$ python -q
>>> import numpy as np
>>> from numpy import linalg as LA
>>> np.set_printoptions(suppress=True, linewidth=200)
>>> def rd(a):
...     return np.round(a, 2) + 0
... 
>>> u = np.array([-1, -5, 1, 0, 1, 3, -4, -4, 4, 1, 3, -5, -5])
>>> rng = np.random.default_rng(14)
>>> F = np.outer(rng.normal(size=19), u) + 0.05 * rng.normal(size=(19, 13))
>>> print(rd(F))
[[ -0.73  -3.39   0.71  -0.01   0.71   2.11  -2.77  -2.75   2.7    0.73   2.05  -3.44  -3.48]
 [  0.93   4.89  -1.03   0.05  -0.98  -2.9    3.86   4.    -3.93  -0.91  -2.9    4.84   4.91]
 [  1.55   7.89  -1.5    0.03  -1.52  -4.78   6.3    6.31  -6.24  -1.6   -4.69   7.89   7.79]
 [  2.87  14.65  -2.98  -0.06  -2.88  -8.76  11.69  11.71 -11.72  -2.95  -8.8   14.64  14.69]
 [  0.33   1.76  -0.36  -0.06  -0.34  -1.02   1.37   1.45  -1.44  -0.3   -1.     1.75   1.67]
 [ -1.27  -6.31   1.18  -0.01   1.32   3.74  -5.    -5.08   4.96   1.18   3.77  -6.26  -6.24]
 [ -0.03  -0.17   0.08   0.02   0.02   0.11  -0.1   -0.06   0.14   0.11   0.07  -0.18  -0.24]
 [ -0.47  -2.61   0.46   0.04   0.49   1.5   -2.    -2.06   2.09   0.49   1.57  -2.51  -2.56]
 [ -0.93  -5.14   1.01   0.     1.07   3.06  -4.11  -4.08   4.16   1.     3.01  -5.12  -5.09]
 [  0.86   4.42  -0.98   0.    -0.88  -2.62   3.54   3.57  -3.58  -0.85  -2.73   4.38   4.47]
 [ -2.61 -13.35   2.68  -0.02   2.61   7.97 -10.6  -10.54  10.54   2.63   7.95 -13.35 -13.2 ]
 [  0.96   4.35  -0.86  -0.01  -0.86  -2.66   3.55   3.45  -3.44  -0.86  -2.51   4.3    4.38]
 [ -0.44  -1.87   0.4   -0.05   0.3    1.03  -1.48  -1.43   1.55   0.38   1.07  -1.89  -1.94]
 [ -2.82 -13.64   2.73   0.02   2.73   8.28 -10.89 -11.    10.94   2.71   8.28 -13.64 -13.71]
 [  0.23   0.57  -0.18  -0.1   -0.12  -0.33   0.43   0.48  -0.4   -0.12  -0.3    0.65   0.6 ]
 [ -0.14  -0.55   0.14   0.11   0.09   0.27  -0.44  -0.44   0.44   0.14   0.36  -0.51  -0.61]
 [  0.48   2.56  -0.54   0.06  -0.48  -1.54   2.12   2.07  -2.    -0.47  -1.54   2.55   2.56]
 [ -0.39  -1.69   0.38   0.02   0.29   1.12  -1.39  -1.31   1.37   0.4    0.96  -1.67  -1.68]
 [  2.18  10.65  -2.11   0.03  -2.03  -6.35   8.55   8.46  -8.47  -2.19  -6.33  10.64  10.59]]
>>> print(np.argsort(-LA.norm(F, axis=0).round(6), kind="stable")[:3])
[ 1 11 12]
>>> data = np.loadtxt("out7.csv", delimiter=",")
>>> print(data)
[[ 4.  0.  0.  0.  0.  0.  5.]
 [ 6.  0. 10.  0.  6.  0.  0.]
 [ 0.  0.  3.  1.  2.  8.  0.]
 [ 0.  0.  0.  0.  0.  0.  7.]
 [ 0.  0.  0.  0.  0.  0. 10.]
 [11.  0.  5.  0.  2.  0.  0.]
 [ 4.  0.  2.  0.  0.  0.  2.]
 [ 0.  0.  0.  0.  0.  0. 10.]
 [ 0.  0.  8.  0.  0.  0.  0.]
 [ 2.  2. 10.  0.  9.  7.  0.]
 [ 0.  0.  0.  1.  0.  7.  4.]
 [ 0.  0.  7.  0.  2.  0.  0.]
 [ 6.  2. 12.  0. 10.  2.  0.]
 [ 0.  0.  2.  1.  0.  5.  2.]
 [ 6.  0.  0.  0.  0.  0.  6.]
 [ 2.  0.  0.  0.  0.  4.  5.]
 [ 4.  0.  0.  0.  0.  0.  5.]
 [ 9.  0.  9.  0.  5.  0.  0.]
 [ 4.  0.  0.  0.  0.  0.  5.]
 [ 0.  0.  7.  0.  0.  0.  0.]
 [ 0.  0.  0.  0.  0.  0.  6.]
 [10.  2.  4.  0.  4.  0.  0.]
 [ 0.  0.  0.  0.  0.  0.  9.]
 [ 0.  0.  0.  0.  0.  0.  9.]
 [ 5.  2.  0.  0.  1.  7.  3.]
 [ 0.  0.  9.  0.  0.  0.  0.]
 [ 0.  0.  0.  1.  0.  1.  8.]
 [ 1.  0.  5.  0.  3.  3.  0.]
 [ 0.  0.  0.  1.  0.  0. 10.]
 [ 0.  0.  9.  0.  0.  0.  0.]
 [ 0.  0.  0.  0.  0.  0. 13.]
 [11.  2.  0.  0.  0.  1.  5.]
 [ 0.  0.  7.  0.  0.  0.  0.]
 [ 2.  0.  0.  0.  0.  4.  5.]
 [ 6.  2. 12.  0. 10.  2.  0.]
 [ 0.  0.  0.  0.  0.  0.  5.]
 [ 0.  0.  7.  0.  2.  0.  0.]
 [ 0.  0. 11.  0.  5.  0.  0.]
 [ 0.  0.  7.  0.  2.  0.  0.]
 [ 0.  0.  0.  1.  0.  1.  8.]
 [ 0.  0.  0.  2.  0.  4.  7.]
 [ 8.  0.  6.  0.  3.  0.  0.]
 [ 2.  2. 10.  0.  9.  7.  0.]]
>>> print(LA.matrix_rank(F))
13
>>> print(rd(F.mean(axis=0)))
[ 0.03  0.16 -0.04  0.   -0.02 -0.09  0.14  0.14 -0.12 -0.03 -0.09  0.16  0.15]
>>> print(rd(LA.norm(F)))
72.85
>>> np.zeros(19, 13)
Traceback (most recent call last):
  File "<python-input-14>", line 1, in <module>
    np.zeros(19, 13)
    ~~~~~~~~^^^^^^^^
TypeError: Cannot interpret '13' as a data type
>>> print(np.count_nonzero(F))
247
>>> F[:, 13]
Traceback (most recent call last):
  File "<python-input-16>", line 1, in <module>
    F[:, 13]
    ~^^^^^^^
IndexError: index 13 is out of bounds for axis 1 with size 13
>>> A2 = np.c_[data[:, :5] @ np.array([[1, 1, 1, 0, -2],
...     [2, 1, 2, -2, 2],
...     [-1, 0, -1, 0, -2],
...     [1, 0, 0, 0, 1],
...     [2, 1, 0, -1, 0]]), np.array([3, 0, 3, 2, 3, 3, 1, 2, 1, 2, 1, 0, 1, 1, 1, 0, 3, 3, 3, 0, 0, 3, 1, 0, 2, 0, 2, 2, 0, 1, 3, 1, 3, 3, 0, 2, 2, 3, 1, 3, 3, 3, 3])]
>>> print(A2)
[[  4.   4.   4.   0.  -8.   3.]
 [  8.  12.  -4.  -6. -32.   0.]
 [  2.   2.  -3.  -2.  -5.   3.]
 [  0.   0.   0.   0.   0.   2.]
 [  0.   0.   0.   0.   0.   3.]
 [ 10.  13.   6.  -2. -32.   3.]
 [  2.   4.   2.   0. -12.   1.]
 [  0.   0.   0.   0.   0.   2.]
 [ -8.   0.  -8.   0. -16.   1.]
 [ 14.  13.  -4. -13. -20.   2.]
 [  1.   0.   0.   0.   1.   1.]
 [ -3.   2.  -7.  -2. -14.   0.]
 [ 18.  18.  -2. -14. -32.   1.]
 [ -1.   0.  -2.   0.  -3.   1.]
 [  6.   6.   6.   0. -12.   1.]
 [  2.   2.   2.   0.  -4.   0.]
 [  4.   4.   4.   0.  -8.   3.]
 [ 10.  14.   0.  -5. -36.   3.]
 [  4.   4.   4.   0.  -8.   3.]
 [ -7.   0.  -7.   0. -14.   0.]
 [  0.   0.   0.   0.   0.   0.]
 [ 18.  16.  10.  -8. -24.   3.]
 [  0.   0.   0.   0.   0.   1.]
 [  0.   0.   0.   0.   0.   0.]
 [ 11.   8.   9.  -5.  -6.   2.]
 [ -9.   0.  -9.   0. -18.   0.]
 [  1.   0.   0.   0.   1.   2.]
 [  2.   4.  -4.  -3. -12.   2.]
 [  1.   0.   0.   0.   1.   0.]
 [ -9.   0.  -9.   0. -18.   1.]
 [  0.   0.   0.   0.   0.   3.]
 [ 15.  13.  15.  -4. -18.   1.]
 [ -7.   0.  -7.   0. -14.   3.]
 [  2.   2.   2.   0.  -4.   3.]
 [ 18.  18.  -2. -14. -32.   0.]
 [  0.   0.   0.   0.   0.   2.]
 [ -3.   2.  -7.  -2. -14.   2.]
 [ -1.   5. -11.  -5. -22.   3.]
 [ -3.   2.  -7.  -2. -14.   1.]
 [  1.   0.   0.   0.   1.   3.]
 [  2.   0.   0.   0.   2.   3.]
 [  8.  11.   2.  -3. -28.   3.]
 [ 14.  13.  -4. -13. -20.   3.]]
>>> print(LA.matrix_rank(A2))
6
>>> J = np.loadtxt("m.csv", delimiter=",")
>>> print(rd(J))
[[ 0.6   0.49  0.08 -0.32 -1.19  0.31  0.11 -0.44  0.39  0.73 -0.63]
 [ 0.49  0.4  -0.6   0.8   0.55 -0.08  1.16  0.75  0.49 -0.52 -0.68]
 [ 0.08 -0.6   1.22  0.23  0.03 -0.68  1.02  1.38 -0.39  0.51  0.21]
 [-0.32  0.8   0.23  0.13 -0.3  -0.62 -0.35 -0.14 -0.29  0.26 -1.01]
 [-1.19  0.55  0.03 -0.3  -0.11  0.44 -0.44 -0.23 -0.41  0.02  0.21]
 [ 0.31 -0.08 -0.68 -0.62  0.44  0.12 -0.45  1.08  0.2  -0.93 -0.03]
 [ 0.11  1.16  1.02 -0.35 -0.44 -0.45  1.37 -0.29 -0.67 -0.3   0.66]
 [-0.44  0.75  1.38 -0.14 -0.23  1.08 -0.29  0.33  0.52 -0.06 -1.09]
 [ 0.39  0.49 -0.39 -0.29 -0.41  0.2  -0.67  0.52  0.74  0.12  1.15]
 [ 0.73 -0.52  0.51  0.26  0.02 -0.93 -0.3  -0.06  0.12  0.38  0.69]
 [-0.63 -0.68  0.21 -1.01  0.21 -0.03  0.66 -1.09  1.15  0.69  0.83]]
>>> w, V = LA.eigh(J)
>>> print(np.unique(w.round(6) + 0, return_counts=True)[1])
[1 1 2 1 1 3 2]
>>> print(rd(LA.svd(J, compute_uv=False)))
[3. 3. 3. 2. 2. 2. 2. 1. 1. 1. 0.]
>>> print((w > 1e-8).sum(), (w < -1e-8).sum())
6 4
>>> print(rd(V @ np.diag(w) @ V.T))
[[ 0.6   0.49  0.08 -0.32 -1.19  0.31  0.11 -0.44  0.39  0.73 -0.63]
 [ 0.49  0.4  -0.6   0.8   0.55 -0.08  1.16  0.75  0.49 -0.52 -0.68]
 [ 0.08 -0.6   1.22  0.23  0.03 -0.68  1.02  1.38 -0.39  0.51  0.21]
 [-0.32  0.8   0.23  0.13 -0.3  -0.62 -0.35 -0.14 -0.29  0.26 -1.01]
 [-1.19  0.55  0.03 -0.3  -0.11  0.44 -0.44 -0.23 -0.41  0.02  0.21]
 [ 0.31 -0.08 -0.68 -0.62  0.44  0.12 -0.45  1.08  0.2  -0.93 -0.03]
 [ 0.11  1.16  1.02 -0.35 -0.44 -0.45  1.37 -0.29 -0.67 -0.3   0.66]
 [-0.44  0.75  1.38 -0.14 -0.23  1.08 -0.29  0.33  0.52 -0.06 -1.09]
 [ 0.39  0.49 -0.39 -0.29 -0.41  0.2  -0.67  0.52  0.74  0.12  1.15]
 [ 0.73 -0.52  0.51  0.26  0.02 -0.93 -0.3  -0.06  0.12  0.38  0.69]
 [-0.63 -0.68  0.21 -1.01  0.21 -0.03  0.66 -1.09  1.15  0.69  0.83]]
